$ ipython --no-banner

In [1]: import numpy as np

In [2]: import numpy.linalg as la

In [3]: np.set_printoptions(suppress=True, linewidth=140)

In [4]: feats = np.load("arr.npy")

In [5]: feats
Out[5]: 
array([[ -70.33,  -34.56, -107.09],
       [ -49.91,  -18.48,  -72.26],
       [ -42.39,  -13.42,  -59.91],
       [ -24.77,   -4.06,  -32.41],
       [ -11.22,   -0.3 ,  -13.35],
       [  -9.31,   -0.11,  -10.88],
       [  -7.14,   -0.01,   -8.18],
       [  -6.04,    0.  ,   -6.84],
       [  -3.14,   -0.1 ,   -3.48],
       [  -2.68,   -0.12,   -2.96],
       [  -2.14,   -0.14,   -2.36],
       [   1.12,    0.59,    1.34],
       [   1.44,    0.96,    1.77],
       [   2.92,   14.71,    8.53],
       [   3.16,   24.17,   12.85],
       [   6.64,   84.52,   44.95]])

In [6]: idx = feats[:, 1] > np.median(feats[:, 1])

In [7]: r0 = feats[idx].mean(axis=0) - feats[~idx].mean(axis=0)

In [8]: print(idx.astype(int))
[0 0 0 0 0 0 1 1 1 0 0 1 1 1 1 1]

In [9]: print((((feats - feats.mean(axis=0)) @ r0 > 0) == idx).mean())
0.75

In [10]: B = np.c_[feats[:, :1] @ np.array([[3]]), np.array([-1, -2, 7, 0, 9, -5, -9, 8, -1, 9, -1, -2, 2, -3, -3, 9])]

In [11]: print(B.round(2))
[[-210.99   -1.  ]
 [-149.73   -2.  ]
 [-127.17    7.  ]
 [ -74.31    0.  ]
 [ -33.66    9.  ]
 [ -27.93   -5.  ]
 [ -21.42   -9.  ]
 [ -18.12    8.  ]
 [  -9.42   -1.  ]
 [  -8.04    9.  ]
 [  -6.42   -1.  ]
 [   3.36   -2.  ]
 [   4.32    2.  ]
 [   8.76   -3.  ]
 [   9.48   -3.  ]
 [  19.92    9.  ]]

In [12]: np.round(la.norm(la.qr(feats)[0].T @ B, axis=0) ** 2 / ((B ** 2).sum(axis=0) + 1e-12), 2)
Out[12]: array([1.  , 0.21])

In [13]: np.round(la.lstsq(feats, B[:, 0])[0], 2) + 0
Out[13]: array([3., 0., 0.])

In [14]: np.round(la.norm(B - feats @ la.lstsq(feats, B)[0], axis=0), 2) + 0
Out[14]: array([ 0.  , 19.83])

In [15]: la.matrix_rank(np.c_[feats, B])
Out[15]: np.int64(4)

In [16]: x0 = np.array([-4, 5])

In [17]: target = B @ x0

In [18]: np.round(la.lstsq(B, target)[0], 2)
Out[18]: array([-4.,  5.])

In [19]: np.round(la.pinv(B) @ B, 2) + 0
Out[19]: 
array([[1., 0.],
       [0., 1.]])

In [20]: np.round(la.solve(B.T @ B, B.T @ target), 2)
Out[20]: array([-4.,  5.])

In [21]: rng = np.random.default_rng(22060)

In [22]: target = target + 0.02 * rng.normal(size=16)

In [23]: target.round(2)
Out[23]: array([838.95, 588.99, 543.74, 297.21, 179.65,  86.71,  40.66, 112.49,  32.68,  77.16,  20.69, -23.43,  -7.27, -50.08, -52.91, -34.71])

In [24]: coef, *_ = la.lstsq(B, target)

In [25]: print(round(float(la.norm(target - B @ coef)), 2))
0.1

In [26]: coef.round(2)
Out[26]: array([-4.,  5.])

In [27]: mat = np.array([[3.0, -1.0], [-1.0, 3.0]])

In [28]: x0 = np.array([2, 1])

In [29]: h1 = np.maximum(mat @ x0, 0)

In [30]: np.maximum(mat @ (3 * x0), 0)
Out[30]: array([15.,  3.])

In [31]: np.maximum(mat @ x0, 0) - np.maximum(-mat @ x0, 0)
Out[31]: array([5., 1.])

In [32]: h1
Out[32]: array([5., 1.])

In [33]: np.round(np.tanh(mat @ x0), 2)
Out[33]: array([1.  , 0.76])

In [34]: x0 = np.array([3, 0])

In [35]: target = mat @ x0

In [36]: coef, lr = np.zeros(2), 1 / la.norm(mat, 2) ** 2

In [37]: for i in range(25):
    ...:     coef -= lr * mat.T @ (mat @ coef - target)
    ...:     if i % 5 == 0: print(i, round(la.norm(mat @ coef - target), 2))
    ...: 
0 3.18
5 0.76
10 0.18
15 0.04
20 0.01

In [38]: print(coef.round(2) + 0)
[3. 0.]
